In [1]: import numpy as np

In [2]: np.set_printoptions(precision=1, suppress=True, linewidth=100, floatmode="fixed")

In [3]: def rnd(a):
   ...:     return np.round(a, 1) + 0
   ...: 

In [4]: J = np.load("sample4.npy")

In [5]: print(J)
[[ 6.0  3.0  0.0  0.0  0.0  0.0  0.0  0.0  0.0  0.0  0.0  0.0  0.0]
 [ 3.0  2.0  3.0  0.0  0.0  0.0  0.0  0.0  0.0  0.0  0.0  0.0  0.0]
 [ 0.0  3.0  2.0  3.0  0.0  0.0  0.0  0.0  0.0  0.0  0.0  0.0  0.0]
 [ 0.0  0.0  3.0 -6.0  3.0  0.0  0.0  0.0  0.0  0.0  0.0  0.0  0.0]
 [ 0.0  0.0  0.0  3.0  4.0  3.0  0.0  0.0  0.0  0.0  0.0  0.0  0.0]
 [ 0.0  0.0  0.0  0.0  3.0  1.0  3.0  0.0  0.0  0.0  0.0  0.0  0.0]
 [ 0.0  0.0  0.0  0.0  0.0  3.0  2.0  3.0  0.0  0.0  0.0  0.0  0.0]
 [ 0.0  0.0  0.0  0.0  0.0  0.0  3.0  5.0  3.0  0.0  0.0  0.0  0.0]
 [ 0.0  0.0  0.0  0.0  0.0  0.0  0.0  3.0  8.0  3.0  0.0  0.0  0.0]
 [ 0.0  0.0  0.0  0.0  0.0  0.0  0.0  0.0  3.0  1.0  3.0  0.0  0.0]
 [ 0.0  0.0  0.0  0.0  0.0  0.0  0.0  0.0  0.0  3.0 -9.0  3.0  0.0]
 [ 0.0  0.0  0.0  0.0  0.0  0.0  0.0  0.0  0.0  0.0  3.0  8.0  3.0]
 [ 0.0  0.0  0.0  0.0  0.0  0.0  0.0  0.0  0.0  0.0  0.0  3.0  6.0]]

In [6]: rng = np.random.default_rng(31595)

In [7]: z = rng.permutation(13)

In [8]: print(z)
[ 4  0  1  3 10  9  8  5  2  7  6 11 12]

In [9]: other = J[z][:, z]

In [10]: print(np.allclose(other, J))
False

In [11]: print(np.trace(other))
30.0

In [12]: print(np.all(np.linalg.eigvalsh(J) > 0))
False

In [13]: print(rnd(np.linalg.eigvalsh(J).min()))
-10.3
